$ ipython --no-banner

In [1]: import numpy as np

In [2]: import numpy.linalg as la

In [3]: np.set_printoptions(precision=3, suppress=True, linewidth=160)

In [4]: def rnd(a):
   ...:     return np.round(a, 3) + 0
   ...: 

In [5]: E = np.load("data.npy")

In [6]: rnd(E)
Out[6]: 
array([[0.286, 0.429, 0.143, 0.143],
       [0.2  , 0.4  , 0.2  , 0.2  ],
       [0.25 , 0.25 , 0.25 , 0.25 ],
       [0.182, 0.273, 0.273, 0.273]])

In [7]: r = la.matrix_rank(E)

In [8]: r
Out[8]: np.int64(3)

In [9]: null = la.svd(E)[2][r:].T

In [10]: [int(la.matrix_rank(np.delete(E, i, axis=0))) for i in range(4)]
Out[10]: [3, 3, 3, 3]

In [11]: null.shape
Out[11]: (4, 1)

In [12]: [int(la.matrix_rank(E[:i])) for i in range(1, len(E) + 1)]
Out[12]: [1, 2, 3, 3]

In [13]: rnd(null @ null.T)
Out[13]: 
array([[ 0. ,  0. ,  0. ,  0. ],
       [ 0. ,  0. ,  0. ,  0. ],
       [ 0. ,  0. ,  0.5, -0.5],
       [ 0. ,  0. , -0.5,  0.5]])

In [14]: E @ np.ones(4)
Out[14]: array([1., 1., 1., 1.])

In [15]: rnd(np.sort(np.abs(la.eigvals(E)))[::-1])
Out[15]: array([1.   , 0.111, 0.111, 0.   ])

In [16]: rnd(E.sum(axis=1))
Out[16]: array([1., 1., 1., 1.])

In [17]: pr = np.eye(4)[2]

In [18]: for _ in range(4):
    ...:     pr = pr @ E
    ...:     print(pr.round(3))
    ...: 
[0.25 0.25 0.25 0.25]
[0.229 0.338 0.216 0.216]
[0.227 0.347 0.213 0.213]
[0.226 0.347 0.213 0.213]

In [19]: U, sig, Vh = la.svd(E)

In [20]: rnd(sig)
Out[20]: array([1.021, 0.207, 0.079, 0.   ])

In [21]: np.argmax(sig[:-1] / (sig[1:] + 1e-6)) + 1
Out[21]: np.int64(3)

In [22]: M2 = U[:, :3] @ np.diag(sig[:3]) @ Vh[:3]

In [23]: rnd(np.abs(E - M2).max())
Out[23]: np.float64(0.0)

In [24]: rnd(la.norm(E - M2, 2)), rnd(sig[3])
Out[24]: (np.float64(0.0), np.float64(0.0))

In [25]: la.matrix_rank(M2)
Out[25]: np.int64(3)

In [26]: rnd(M2)
Out[26]: 
array([[0.286, 0.429, 0.143, 0.143],
       [0.2  , 0.4  , 0.2  , 0.2  ],
       [0.25 , 0.25 , 0.25 , 0.25 ],
       [0.182, 0.273, 0.273, 0.273]])
